% python3 -q
>>> import numpy as np
>>> import numpy.linalg as la
>>> np.set_printoptions(suppress=True, linewidth=140)
>>> def tidy(a):
...     return np.round(a, 1) + 0
... 
>>> m1 = np.loadtxt("dump.csv", delimiter=",")
>>> m1
array([[4., 4., 4., 4., 4., 4.],
       [2., 1., 2., 1., 2., 1.],
       [2., 1., 2., 1., 2., 1.],
       [4., 4., 4., 4., 4., 4.],
       [2., 1., 2., 1., 2., 1.],
       [2., 1., 2., 1., 2., 1.]])
>>> rng = np.random.default_rng(807863)
>>> A2 = m1 + rng.integers(-2, 3, (6, 2)) @ rng.integers(-2, 3, (2, 6))
>>> A2
array([[ 6.,  4.,  4., -4., -4.,  0.],
       [ 4., -1.,  0., -1.,  0., -1.],
       [ 1.,  3.,  4., -1.,  0.,  1.],
       [ 6.,  0.,  0.,  8.,  8.,  4.],
       [ 4., -3., -2.,  5.,  6.,  1.],
       [ 7., -5., -4., -1.,  0., -3.]])
>>> la.matrix_rank(A2 - m1, tol=1e-8)
np.int64(2)
>>> tidy(la.svd(A2 - m1, compute_uv=False))
array([15.6, 14.2,  0. ,  0. ,  0. ,  0. ])
>>> A2 - m1
array([[ 2.,  0.,  0., -8., -8., -4.],
       [ 2., -2., -2., -2., -2., -2.],
       [-1.,  2.,  2., -2., -2.,  0.],
       [ 2., -4., -4.,  4.,  4.,  0.],
       [ 2., -4., -4.,  4.,  4.,  0.],
       [ 5., -6., -6., -2., -2., -4.]])
>>> U, s, Vt = la.svd(m1)
>>> np.argmax(s[:-1] / (s[1:] + 1e-6)) + 1
np.int64(2)
>>> A2 = U[:, :2] @ np.diag(s[:2]) @ Vt[:2]
>>> tidy(la.norm(m1 - A2, 2)), tidy(s[2])
(np.float64(0.0), np.float64(0.0))
>>> tidy(A2)
array([[4., 4., 4., 4., 4., 4.],
       [2., 1., 2., 1., 2., 1.],
       [2., 1., 2., 1., 2., 1.],
       [4., 4., 4., 4., 4., 4.],
       [2., 1., 2., 1., 2., 1.],
       [2., 1., 2., 1., 2., 1.]])
>>> print(tidy(np.diff(A2, axis=0)))
[[-2. -3. -2. -3. -2. -3.]
 [ 0.  0.  0.  0.  0.  0.]
 [ 2.  3.  2.  3.  2.  3.]
 [-2. -3. -2. -3. -2. -3.]
 [ 0.  0.  0.  0.  0.  0.]]
>>> tidy(la.norm(A2))
np.float64(15.9)
>>> la.matrix_rank(A2)
np.int64(2)
>>> tidy(A2.sum(axis=0))
array([16., 12., 16., 12., 16., 12.])
>>> np.count_nonzero(A2)
np.int64(36)
>>> print(A2.shape)
(6, 6)
>>> tidy(la.svd(A2, compute_uv=False))
array([15.7,  2.2,  0. ,  0. ,  0. ,  0. ])
>>> la.matrix_rank(m1, rtol=0.1)
np.int64(2)
>>> np.argsort(-la.norm(m1, axis=0).round(6), kind="stable")[:3]
array([0, 2, 4])
>>> la.cond(m1) > 100
np.True_
>>> [round(float(x), 1) for x in la.svd(m1, compute_uv=False)[:3]]
[15.7, 2.2, 0.0]
>>> M = np.load("a.npy")
>>> M
array([[ 0. ,  0.1, -0.2,  1.4, -0.3, -1.7, -2.6, -0.1,  0. ,  0.9,  0. , -0.4, -0.4,  0.3,  0.5],
       [ 1.1,  0.6, -2. ,  1.9, -1.6, -1.2, -0.3, -2.6, -1.7,  0.7,  1.1,  1.1, -0.2,  2.4,  0.2],
       [ 0.2,  0.4, -0.4, -0.4,  0.1, -1.1,  0.4,  0. ,  0.3,  1.5,  0.2,  0. ,  1. , -2.7, -1.8],
       [-0.5,  0.9,  0.9, -1.3, -0.4, -0.9, -0.5, -0.7,  1.1,  1.2,  0.7, -0.8, -1. ,  5.4,  0.2],
       [-0.8,  1.1,  0.3,  2.8,  0. ,  0.7,  0.2,  1.5,  0.4, -0.5,  0.2,  0.9,  0.5, -1.2,  1.6],
       [ 0.6,  0.9, -1.6, -1.6,  1. ,  1.7,  1. ,  1.3,  1.6,  2.2,  0.3, -0.5,  1.2, -0.9, -1.9],
       [ 0.1,  1.6, -1.5, -1.5,  0.3,  0.1, -0.4,  0.7, -1. ,  0.8, -0.6, -0.2,  1.1, -3. , -0.9],
       [-0.6, -0.8, -0.1,  0.6,  1.1, -0.5,  1.6,  0.7,  0.1, -1.2, -0.2, -0.6,  0.4, -1.8,  1.7],
       [ 1. , -1.1,  1.8,  0.1, -0.1,  1. ,  0.3,  0. , -1.4,  1.1,  1. ,  0.7, -0.3, -1.5, -1.3],
       [ 2.6, -0.6, -0.6, -0.5,  0.9, -0.6,  0.4,  0.2,  0.5, -0.5, -1.4, -1.1, -0.2, -3.9, -0.4],
       [ 0.4, -0.2,  1.3,  0.5, -0.5, -0.7,  1.9,  1.2, -0.7,  0. ,  0.4,  1.3,  0.5,  0.9,  0.7],
       [ 0. ,  0.5,  0.9,  0.4,  0.7,  1.4,  1.7, -0.2, -0.9, -1.6, -1.4,  2. , -0.3,  3.3,  0.5],
       [ 0.8, -2.6,  0. , -0.5,  0. ,  0.2,  1.1, -1.3, -0.3, -0.3,  0.1,  0.5, -1. , -3. , -0.5],
       [ 2.1, -0.4, -1.2, -0.6, -1. , -1.5, -0.3,  0.2,  1.5,  0.5, -0.1, -2.2, -0.4, -3.9, -1.9],
       [ 0.6, -0.4, -0.4,  1.7, -0.4,  0.1,  0. , -1.2, -0.5, -0.7, -0.3, -1.2, -0.9, -0.9,  0. ]])
>>> U, s, Vt = la.svd(M, full_matrices=False)
>>> tidy(np.cumsum(s ** 2) / np.sum(s ** 2))
array([0.4, 0.6, 0.7, 0.8, 0.8, 0.9, 0.9, 0.9, 1. , 1. , 1. , 1. , 1. , 1. , 1. ])
>>> print(U.shape, s.shape, Vt.shape)
(15, 15) (15,) (15, 15)
>>> F = np.array([[2, 2, 2, 1, 2, 2, -2, -2, -2],
...     [0, -1, 1, 0, 1, -2, 1, 2, -2],
...     [0, 1, 2, 1, -2, 1, 1, -1, 1],
...     [1, 0, 1, 2, 0, 1, -1, -2, 1],
...     [0, -2, -1, 1, 0, 1, -1, -2, -2],
...     [0, -2, -1, 1, 0, 1, -1, -2, -2],
...     [-1, -2, 1, -2, 2, 2, 0, 1, 2]])
>>> try:
...     la.inv(F)
... except la.LinAlgError as e:
...     print("failed:", e)
... 
failed: Last 2 dimensions of the array must be square
>>> np.allclose(F[:-1].T @ la.lstsq(F[:-1].T, F[-1])[0], F[-1])
False
>>> np.abs(np.diag(la.qr(F)[1])) > 1e-9
array([ True,  True,  True,  True,  True,  True, False])
>>> tidy(F @ la.pinv(F) @ F)
array([[ 2.,  2.,  2.,  1.,  2.,  2., -2., -2., -2.],
       [ 0., -1.,  1.,  0.,  1., -2.,  1.,  2., -2.],
       [ 0.,  1.,  2.,  1., -2.,  1.,  1., -1.,  1.],
       [ 1.,  0.,  1.,  2.,  0.,  1., -1., -2.,  1.],
       [ 0., -2., -1.,  1.,  0.,  1., -1., -2., -2.],
       [ 0., -2., -1.,  1.,  0.,  1., -1., -2., -2.],
       [-1., -2.,  1., -2.,  2.,  2.,  0.,  1.,  2.]])
>>> print(la.lstsq(F[:-1].T, F[-1])[2])
5
>>> print(tidy(np.trace(la.pinv(F) @ F)))
6.0
>>> vec = np.array([-1, 2, 2, 0, -1, -3, 2, -2, 1])
>>> print(F @ (2 * vec))
[ -8   2  20   2 -18 -18 -18]
>>> F @ np.eye(9)[2]
array([ 2.,  1.,  2.,  1., -1., -1.,  1.])
>>> print((F * vec).sum(axis=1))
[-4  1 10  1 -9 -9 -9]
>>> np.sign((F @ vec).round(6))
array([-1,  1,  1,  1, -1, -1, -1])
>>> F @ vec
array([-4,  1, 10,  1, -9, -9, -9])
>>> np.einsum("ij,j->i", F, vec)
array([-4,  1, 10,  1, -9, -9, -9])
>>> la.norm(F @ vec) <= la.norm(F, 2) * la.norm(vec) + 1e-9
np.True_
